>>> import numpy as np
>>> from numpy import linalg as LA
>>> np.set_printoptions(precision=1, suppress=True, linewidth=120, legacy="1.25")
>>> M = np.load("layer5.npy")
>>> M
array([[0, 0, 3, 0, 2, 2],
       [0, 2, 2, 3, 0, 0],
       [0, 0, 0, 2, 1, 2],
       [0, 0, 0, 0, 1, 0],
       [0, 0, 0, 0, 2, 0],
       [0, 0, 0, 0, 0, 1]])
>>> LA.matrix_power(M, 2)
array([[ 0,  0,  0,  6,  7,  8],
       [ 0,  4,  4, 10,  5,  4],
       [ 0,  0,  0,  0,  4,  2],
       [ 0,  0,  0,  0,  2,  0],
       [ 0,  0,  0,  0,  4,  0],
       [ 0,  0,  0,  0,  0,  1]])
>>> np.allclose(M, M.T)
False
>>> (M - M.T) / 2
array([[ 0. ,  0. ,  1.5,  0. ,  1. ,  1. ],
       [ 0. ,  0. ,  1. ,  1.5,  0. ,  0. ],
       [-1.5, -1. ,  0. ,  1. ,  0.5,  1. ],
       [ 0. , -1.5, -1. ,  0. ,  0.5,  0. ],
       [-1. ,  0. , -0.5, -0.5,  0. ,  0. ],
       [-1. ,  0. , -1. ,  0. ,  0. ,  0. ]])
>>> (M + M.T) / 2
array([[0. , 0. , 1.5, 0. , 1. , 1. ],
       [0. , 2. , 1. , 1.5, 0. , 0. ],
       [1.5, 1. , 0. , 1. , 0.5, 1. ],
       [0. , 1.5, 1. , 0. , 0.5, 0. ],
       [1. , 0. , 0.5, 0.5, 2. , 0. ],
       [1. , 0. , 1. , 0. , 0. , 1. ]])
>>> Uu, sigma, VT = LA.svd(M)
>>> evecs = VT[:(sigma > 1e-8).sum()]
>>> rng = np.random.default_rng(80922)
>>> vec = M[4] + 5 * M[2] + rng.integers(2) * np.eye(6)[2]
>>> vec
array([ 0.,  0.,  1., 10.,  7., 10.])
>>> np.round(LA.norm(vec - evecs.T @ evecs @ vec), 1)
0.0
>>> LA.matrix_rank(np.vstack([M, vec]))
5
>>> np.round(evecs.T @ evecs, 1) + 0
array([[0., 0., 0., 0., 0., 0.],
       [0., 1., 0., 0., 0., 0.],
       [0., 0., 1., 0., 0., 0.],
       [0., 0., 0., 1., 0., 0.],
       [0., 0., 0., 0., 1., 0.],
       [0., 0., 0., 0., 0., 1.]])
>>> np.allclose(evecs.T @ evecs @ vec, vec)
True
>>> rk = LA.matrix_rank(M)
>>> rk
5
>>> null = LA.svd(M)[2][rk:].T
>>> [int(LA.matrix_rank(M[:i])) for i in range(1, len(M) + 1)]
[1, 2, 3, 4, 4, 5]
>>> null[:, 0] / null[np.abs(null[:, 0]).round(6).argmax(), 0]
array([1., 0., 0., 0., 0., 0.])
>>> M @ null
array([[0.],
       [0.],
       [0.],
       [0.],
       [0.],
       [0.]])
>>> J = np.load("run8.npy")
>>> J.round(1) + 0
array([[ 0.8,  0.4,  0. ,  0. ,  0. ,  0. ],
       [ 0.4,  0.2,  0. ,  0. ,  0. ,  0. ],
       [ 0. ,  0. ,  0.1, -0.2,  0.1, -0.1],
       [ 0. ,  0. , -0.2,  0.6, -0.3,  0.3],
       [ 0. ,  0. ,  0.1, -0.3,  0.7,  0.3],
       [ 0. ,  0. , -0.1,  0.3,  0.3,  0.7]])
>>> B = J + rng.integers(-2, 3, (6, 3)) @ rng.integers(-2, 3, (3, 6))
>>> B.round(1) + 0
array([[ 1.8, -5.6,  0. , -4. , -5. , -3. ],
       [-3.6, -5.8,  0. , -2. , -7. , -6. ],
       [ 0. ,  4. ,  0.1, -3.2,  3.1, -0.1],
       [ 4. , -4. , -0.2, -3.4, -2.3,  0.3],
       [10. ,  0. ,  0.1, -4.3,  4.7,  6.3],
       [-8. ,  0. , -0.1,  5.3, -2.7, -3.3]])
>>> np.round(LA.svd(B - J, compute_uv=False), 1) + 0
array([19.2, 14.3,  4.8,  0. ,  0. ,  0. ])
>>> LA.matrix_rank(B - J, tol=1e-8)
3
>>> np.abs(B - J).sum(axis=1)
array([19., 25., 10., 14., 24., 20.])
>>> np.round((J + J.T) / 2, 1) + 0
array([[ 0.8,  0.4,  0. ,  0. ,  0. ,  0. ],
       [ 0.4,  0.2,  0. ,  0. ,  0. ,  0. ],
       [ 0. ,  0. ,  0.1, -0.2,  0.1, -0.1],
       [ 0. ,  0. , -0.2,  0.6, -0.3,  0.3],
       [ 0. ,  0. ,  0.1, -0.3,  0.7,  0.3],
       [ 0. ,  0. , -0.1,  0.3,  0.3,  0.7]])
>>> np.round(LA.matrix_power(J, 3), 1) + 0
array([[ 0.8,  0.4,  0. ,  0. ,  0. ,  0. ],
       [ 0.4,  0.2,  0. ,  0. ,  0. ,  0. ],
       [ 0. ,  0. ,  0.1, -0.2,  0.1, -0.1],
       [ 0. ,  0. , -0.2,  0.6, -0.3,  0.3],
       [ 0. ,  0. ,  0.1, -0.3,  0.7,  0.3],
       [ 0. ,  0. , -0.1,  0.3,  0.3,  0.7]])
>>> round(np.trace(J), 1)
3.0
>>> ev, evecs = LA.eigh(J)
>>> vec = np.array([1, 2, 1, 1, 0, 1])
>>> round(float(np.abs(J).sum(axis=1).max()), 1), round(np.abs(ev).max(), 1)
(1.5, 1.0)
>>> round(float(vec @ J @ vec / (vec @ vec)), 1), round(float(ev[0]), 1), round(ev[-1], 1)
(0.5, -0.0, 1.0)
>>> np.round(evecs * np.abs(ev) @ evecs.T, 1) + 0
array([[ 0.8,  0.4,  0. ,  0. ,  0. ,  0. ],
       [ 0.4,  0.2,  0. ,  0. ,  0. ,  0. ],
       [ 0. ,  0. ,  0.1, -0.2,  0.1, -0.1],
       [ 0. ,  0. , -0.2,  0.6, -0.3,  0.3],
       [ 0. ,  0. ,  0.1, -0.3,  0.7,  0.3],
       [ 0. ,  0. , -0.1,  0.3,  0.3,  0.7]])
>>> lab = rng.permutation(6)
>>> lab
array([4, 0, 3, 1, 5, 2])
>>> B = J[lab][:, lab]
>>> np.round(np.sort(np.abs(LA.eigvals(B))), 1) + 0
array([0., 0., 0., 1., 1., 1.])
>>> np.diag(B)
array([0.7, 0.8, 0.6, 0.2, 0.7, 0.1])
>>> B = np.array([[0]])
>>> W2 = np.array([[1, 1, 2, 0, 2],
...     [2, 1, 1, 0, 2],
...     [2, 2, 1, 1, 1],
...     [2, 1, 1, 2, 2],
...     [2, 1, 1, 1, 2]])
>>> E = np.block([[B, np.zeros((1, 5))], [np.zeros((5, 1)), W2]])
>>> E
array([[0., 0., 0., 0., 0., 0.],
       [0., 1., 1., 2., 0., 2.],
       [0., 2., 1., 1., 0., 2.],
       [0., 2., 2., 1., 1., 1.],
       [0., 2., 1., 1., 2., 2.],
       [0., 2., 1., 1., 1., 2.]])
>>> w1 = np.array([[-3, -2, 1, -3, 1, 0],
...     [3, 0, -2, -1, -2, -1],
...     [3, -1, -1, 3, -2, 3],
...     [-2, 3, -1, 1, 3, -1],
...     [3, 1, 1, 1, -2, 1],
...     [3, 3, 2, 2, -3, -2]])
>>> c = np.array([3, -1, -2, -1, 0, 2])
>>> hid = np.maximum(E @ w1 + c, 0)
>>> LA.matrix_rank(hid)
4
>>> W2 = np.array([[-1, 0, -3],
...     [-3, -3, -1],
...     [-3, 2, 0],
...     [-3, -3, 1],
...     [1, 1, 2],
...     [2, 2, -2]])
>>> hid @ W2
array([[  1.,   4., -13.],
       [-62., -51., -36.],
       [-52., -36., -50.],
       [-44., -25., -62.],
       [-70., -48., -68.],
       [-61., -42., -59.]])
>>> G = E.T @ E
>>> (E @ E.T).shape
(6, 6)
>>> G
array([[ 0.,  0.,  0.,  0.,  0.,  0.],
       [ 0., 17., 11., 10.,  8., 16.],
       [ 0., 11.,  8.,  7.,  5., 10.],
       [ 0., 10.,  7.,  8.,  4., 11.],
       [ 0.,  8.,  5.,  4.,  6.,  7.],
       [ 0., 16., 10., 11.,  7., 17.]])
>>> np.trace(G), (E ** 2).sum()
(56.0, 56.0)
>>> np.round(LA.svd(E, compute_uv=False) ** 2, 1) + 0
array([50.3,  3.4,  1.5,  0.9,  0. ,  0. ])
>>> np.round(LA.eigvalsh(G)[::-1], 1) + 0
array([50.3,  3.4,  1.5,  0.9,  0. ,  0. ])
>>> LA.matrix_rank(G)
4
